% ipython --no-banner

In [1]: import numpy as np

In [2]: from numpy import linalg as LA

In [3]: np.set_printoptions(suppress=True, linewidth=160)

In [4]: def rd(a):
   ...:     return np.round(a, 1) + 0
   ...: 

In [5]: rng = np.random.default_rng(7268)

In [6]: z = rng.integers(0, 3, 5)

In [7]: data = np.triu((z[:, None] == z) & (rng.random((5, 5)) < 0.8), 1).astype(int)

In [8]: data += data.T

In [9]: data
Out[9]: 
array([[0, 0, 0, 1, 0],
       [0, 0, 0, 0, 0],
       [0, 0, 0, 0, 1],
       [1, 0, 0, 0, 0],
       [0, 0, 1, 0, 0]])

In [10]: # 3 groups of indices that never mix

In [11]: w, V = LA.eigh(data)

In [12]: vec = np.array([0, 1, 0, 1, 2])

In [13]: np.abs(data).sum(axis=1).max(), np.abs(w).max()
Out[13]: (np.int64(1), np.float64(1.0))

In [14]: rd(V * np.abs(w) @ V.T)
Out[14]: 
array([[1., 0., 0., 0., 0.],
       [0., 0., 0., 0., 0.],
       [0., 0., 1., 0., 0.],
       [0., 0., 0., 1., 0.],
       [0., 0., 0., 0., 1.]])

In [15]: rd(V * np.maximum(w, 0) @ V.T)
Out[15]: 
array([[0.5, 0. , 0. , 0.5, 0. ],
       [0. , 0. , 0. , 0. , 0. ],
       [0. , 0. , 0.5, 0. , 0.5],
       [0.5, 0. , 0. , 0.5, 0. ],
       [0. , 0. , 0.5, 0. , 0.5]])

In [16]: w, V = LA.eigh(data)

In [17]: rd(LA.eigvalsh(data @ data))
Out[17]: array([0., 1., 1., 1., 1.])

In [18]: rd(LA.svd(data, compute_uv=False))
Out[18]: array([1., 1., 1., 1., 0.])

In [19]: (w > 1e-8).sum(), (w < -1e-8).sum()
Out[19]: (np.int64(2), np.int64(2))

In [20]: rd(LA.eigvalsh(data + -1 * np.eye(5)))
Out[20]: array([-2., -2., -1.,  0.,  0.])

In [21]: rd(LA.norm(data, 2) / LA.norm(data))
Out[21]: np.float64(0.5)

In [22]: np.argsort(-LA.norm(data, axis=0).round(6), kind="stable")[:3]
Out[22]: array([0, 2, 3])

In [23]: LA.cond(data) > 100
Out[23]: np.True_

In [24]: LA.matrix_rank(data, rtol=0.1)
Out[24]: np.int64(4)

In [25]: [round(float(x), 1) for x in LA.svd(data, compute_uv=False)[:3]]
Out[25]: [1.0, 1.0, 1.0]

In [26]: M2 = np.array([[-5, -3, 7], [2, 2, -8], [6, -2, 4], [3, -1, 1], [6, -9, -8]])

In [27]: np.einsum("ij->j", data)
Out[27]: array([1, 0, 1, 1, 1])

In [28]: data @ M2
Out[28]: 
array([[ 3, -1,  1],
       [ 0,  0,  0],
       [ 6, -9, -8],
       [-5, -3,  7],
       [ 6, -2,  4]])

In [29]: m1 = np.loadtxt("test7.csv", delimiter=",")

In [30]: rd(m1)
Out[30]: 
array([[-0.4,  0.5, -0.5,  0.1, -0.4],
       [ 0.1, -0.1,  0.1,  0.5,  0.3],
       [ 0.5,  0. , -0.3, -0.2, -0.5],
       [-0.1,  0.1,  0.6, -0.6, -0.1],
       [ 0. , -0.8, -0.2, -0.2, -0.2],
       [ 0.8,  0.3,  0.1,  0.1,  0. ],
       [ 0.1,  0.1, -0.5, -0.5,  0.6]])

In [31]: # orthonormal columns

In [32]: hat = m1 @ LA.solve(m1.T @ m1, m1.T)

In [33]: LA.matrix_rank(np.eye(7) - hat)
Out[33]: np.int64(2)

In [34]: rd(hat @ m1[:, 1])
Out[34]: array([ 0.5, -0.1,  0. ,  0.1, -0.8,  0.3,  0.1])

In [35]: rd(LA.eigvalsh(hat))
Out[35]: array([0., 0., 1., 1., 1., 1., 1.])

In [36]: np.allclose(hat @ hat, hat)
Out[36]: True

In [37]: rd(LA.det(2 * data)), rd(LA.det(data))
Out[37]: (np.float64(0.0), np.float64(0.0))

In [38]: np.kron(np.eye(2, dtype=int), data)
Out[38]: 
array([[0, 0, 0, 1, 0, 0, 0, 0, 0, 0],
       [0, 0, 0, 0, 0, 0, 0, 0, 0, 0],
       [0, 0, 0, 0, 1, 0, 0, 0, 0, 0],
       [1, 0, 0, 0, 0, 0, 0, 0, 0, 0],
       [0, 0, 1, 0, 0, 0, 0, 0, 0, 0],
       [0, 0, 0, 0, 0, 0, 0, 0, 1, 0],
       [0, 0, 0, 0, 0, 0, 0, 0, 0, 0],
       [0, 0, 0, 0, 0, 0, 0, 0, 0, 1],
       [0, 0, 0, 0, 0, 1, 0, 0, 0, 0],
       [0, 0, 0, 0, 0, 0, 0, 1, 0, 0]])

In [39]: rd(LA.eigvals(data))
Out[39]: array([ 1., -1.,  1., -1.,  0.])

In [40]: np.einsum("ij,ji->", data, data)
Out[40]: np.int64(4)

In [41]: W0 = np.load("x.npy")

In [42]: W0
Out[42]: 
array([[ -1.5,  -3. ,  -1.2,  -6.8,  13.1,   5.8],
       [ -5.1,  -8.3,   8.3,   6.9,  13.1, -10.5],
       [ -8.8,  -1. ,  -7.6,   0.4,   9.5,  -6.2],
       [  4.6,   1.8,  26.4,  -2. ,  -8.2,   0.6],
       [ 17.7,   3.5,   6.6,   7.7,  -2.8,   5.2],
       [-10.6,   6.6,   5.7,  -2.4, -11.6, -13.9],
       [-27.7,   5.9,   1.9, -18.4, -17.6, -12.2],
       [  3.2,   2.9, -21. ,   0. ,  -4.7,   5.4],
       [  7.3,  -0.2,  18.4,  -5.8,  -5.4,  -8.7],
       [ -0.8,  -2.1,   8.7,  -6.8,   1.2,  -4.8],
       [-17.1, -10.3, -15.4,  -2.5,  19.4,   4. ],
       [ -8.4, -10.6,  10.8,  -8.7,  10.6,  -0.8],
       [ 12.3,   4.3,  15.7,   5.8,  -7.1,  -6.9],
       [  2.8,   2.5, -18.2,   6.4,  -3.7,   4.4],
       [  3.6,  -2.5,  -8.6, -10.2, -11.8,   7.2],
       [ -4.6,  -0.2, -26.1, -12.2,  -8. ,   3.8],
       [-16.7,   2.9,  -6.8, -18.3,  -9.5,   1.2],
       [  2.5,   0.9, -15.1,  15.1,  10. ,   9. ],
       [ 20.9,   2.1,  12.1,  10.5, -12.6,   2.6],
       [ 12.8, -17.6,  -6.1,   3.6,  24.3,   8.4]])

In [43]: C2 = np.cov(W0, rowvar=False)

In [44]: rd(LA.eigvalsh(C2)[::-1])
Out[44]: array([252.7, 220.6, 136.5,  43.6,  12.2,   5.1])

In [45]: rd(np.corrcoef(W0.T))
Out[45]: 
array([[ 1. ,  0. ,  0.3,  0.7,  0. ,  0.4],
       [ 0. ,  1. ,  0.1, -0.1, -0.8, -0.3],
       [ 0.3,  0.1,  1. ,  0.1, -0.2, -0.5],
       [ 0.7, -0.1,  0.1,  1. ,  0.3,  0.2],
       [ 0. , -0.8, -0.2,  0.3,  1. ,  0.3],
       [ 0.4, -0.3, -0.5,  0.2,  0.3,  1. ]])

In [46]: rd(np.polyfit(W0[:, 2], W0[:, 4], 1))
Out[46]: array([-0.2, -0.2])

In [47]: np.argwhere(np.triu(np.abs(np.corrcoef(W0.T)) > 0.8, 1))
Out[47]: array([[1, 4]])

In [48]: rd(W0.std(axis=0))
Out[48]: array([11.9,  6.1, 14. ,  9. , 11.6,  7. ])

In [49]: rd(np.median(W0, axis=0))
Out[49]: array([ 0.8,  0.4,  0.4, -2.2, -4.2,  1.9])

In [50]: rd(np.corrcoef(W0[:, 2], W0[:, 4])[0, 1])
Out[50]: np.float64(-0.2)

In [51]: Ac = W0 - W0.mean(axis=0)

In [52]: Uu, s, VT = LA.svd(Ac, full_matrices=False)

In [53]: rd(VT[0] * np.sign(VT[0, np.abs(VT[0]).argmax()]))
Out[53]: array([ 0.4,  0.1,  0.8,  0.1, -0.3, -0.2])

In [54]: np.abs(VT[0]).argmax()
Out[54]: np.int64(2)

In [55]: rd(Ac.mean(axis=0))
Out[55]: array([0., 0., 0., 0., 0., 0.])

In [56]: (np.sign(Uu[:, 0]) == np.sign(Uu[0, 0])).astype(int)
Out[56]: array([1, 0, 1, 0, 0, 0, 1, 1, 0, 0, 1, 0, 0, 1, 1, 1, 1, 1, 0, 1])

In [57]: np.abs(Uu[:, 0]).argmax()
Out[57]: np.int64(3)

In [58]: rd(s ** 2 / (s ** 2).sum())
Out[58]: array([0.4, 0.3, 0.2, 0.1, 0. , 0. ])

In [59]: rd(np.abs(VT[-1]))
Out[59]: array([0.2, 0.8, 0. , 0.4, 0.5, 0.1])

In [60]: d = LA.norm(W0[:, None] - W0[None], axis=-1)

In [61]: (d + 1e9 * np.eye(20)).round(6).argmin(axis=1)
Out[61]: array([11, 11,  0,  8, 18,  9, 16, 13,  3,  8,  2,  9,  8,  7,  7,  7,  6, 13,  4,  0])

In [62]: d.shape
Out[62]: (20, 20)

In [63]: np.flatnonzero(d[10] < d.mean() / 2)
Out[63]: array([10])

In [64]: d[10].round(6).argsort(kind="stable")[:4]
Out[64]: array([10,  2,  0, 11])

In [65]: F = np.load("case11.npy")

In [66]: F
Out[66]: 
array([[ 3.6,  0.4,  0.8,  0. , -0.9, -1.2],
       [11.7, -0.1,  4.3,  0. , -2.6, -2.9],
       [ 5. , -0.4, -1. ,  0.7, -4. , -5. ],
       [ 9.3,  0.4,  6.3, -0.8,  1.6,  3.3],
       [10.4, -0.3,  5.5, -0.4, -0.4,  0.8],
       [ 4.1,  0. , -1.6,  0.7, -3.9, -4.8],
       [13.3, -0.1,  4.7, -0.2, -2.9, -2.9],
       [ 6. , -0.7,  2.1, -0.1, -1.1, -0.8],
       [ 0.3, -0.2, -0.8,  0. , -1. , -1.5],
       [ 8.1,  0.5,  3.2,  0. , -0.6,  0.5]])

In [67]: hat = F @ LA.solve(F.T @ F, F.T)

In [68]: rd(np.trace(hat))
Out[68]: np.float64(6.0)

In [69]: rd(np.diag(hat))
Out[69]: array([0.6, 0.8, 0.4, 0.5, 0.6, 0.6, 0.6, 0.9, 0.4, 0.7])

In [70]: rd(hat @ F[:, 2])
Out[70]: array([ 0.8,  4.3, -1. ,  6.3,  5.5, -1.6,  4.7,  2.1, -0.8,  3.2])

In [71]: f = np.array([-2, 0])

In [72]: rd(np.correlate(F[7], F[5], "full"))
Out[72]: array([-28.8, -20. ,  -3.2, -17.8,   8.3,  29.3,  -0.4,   9.8,   0.9,  -4.5,  -3.3])

In [73]: np.array([np.convolve(row, f, "same") for row in F])
Out[73]: 
array([[ -7.2,  -0.8,  -1.6,   0. ,   1.8,   2.4],
       [-23.4,   0.2,  -8.6,   0. ,   5.2,   5.8],
       [-10. ,   0.8,   2. ,  -1.4,   8. ,  10. ],
       [-18.6,  -0.8, -12.6,   1.6,  -3.2,  -6.6],
       [-20.8,   0.6, -11. ,   0.8,   0.8,  -1.6],
       [ -8.2,   0. ,   3.2,  -1.4,   7.8,   9.6],
       [-26.6,   0.2,  -9.4,   0.4,   5.8,   5.8],
       [-12. ,   1.4,  -4.2,   0.2,   2.2,   1.6],
       [ -0.6,   0.4,   1.6,   0. ,   2. ,   3. ],
       [-16.2,  -1. ,  -6.4,   0. ,   1.2,  -1. ]])

In [74]: rd(np.cross(F[7, :3], F[5, :3]))
Out[74]: array([ 1.1, 18.2,  2.9])

In [75]: vec = np.array([1, 1, 3, 3, 3, 2])

In [76]: rd(np.einsum("ij,j->i", F, vec))
Out[76]: array([  1.3,  10.9, -18.3,  37.6,  25.8, -19.9,  12.2,   6.4,  -8.3,  17.4])

In [77]: rd(F * vec)
Out[77]: 
array([[  3.6,   0.4,   2.4,   0. ,  -2.7,  -2.4],
       [ 11.7,  -0.1,  12.9,   0. ,  -7.8,  -5.8],
       [  5. ,  -0.4,  -3. ,   2.1, -12. , -10. ],
       [  9.3,   0.4,  18.9,  -2.4,   4.8,   6.6],
       [ 10.4,  -0.3,  16.5,  -1.2,  -1.2,   1.6],
       [  4.1,   0. ,  -4.8,   2.1, -11.7,  -9.6],
       [ 13.3,  -0.1,  14.1,  -0.6,  -8.7,  -5.8],
       [  6. ,  -0.7,   6.3,  -0.3,  -3.3,  -1.6],
       [  0.3,  -0.2,  -2.4,   0. ,  -3. ,  -3. ],
       [  8.1,   0.5,   9.6,   0. ,  -1.8,   1. ]])

In [78]: rd(F @ vec)
Out[78]: array([  1.3,  10.9, -18.3,  37.6,  25.8, -19.9,  12.2,   6.4,  -8.3,  17.4])

In [79]: J = np.load("run9.npy")

In [80]: J
Out[80]: 
array([[ 1, -2,  1,  1],
       [ 1, -2,  1,  1],
       [-1,  2,  2,  1],
       [ 3, -2,  2,  1]])

In [81]: # row 1 repeats row 0

In [82]: hat = np.triu(np.array([[1, 1, 7, 1], [4, 1, 9, 8], [3, 9, 1, 5], [8, 0, 9, 3]]), 1) + np.eye(4)

In [83]: M2 = hat @ J @ LA.inv(hat)

In [84]: M2
Out[84]: 
array([[  -2.,   10.,  -58.,  222.],
       [  16.,  -16.,   67., -205.],
       [  14.,  -22.,  112., -392.],
       [   3.,   -5.,   26.,  -92.]])

In [85]: hat @ J - J @ hat
Out[85]: 
array([[ -3.,   9.,  28.,  19.],
       [ 15.,   1.,  45.,  27.],
       [ 15.,  -9.,  -1., -20.],
       [  0.,  -3.,  -3.,   3.]])
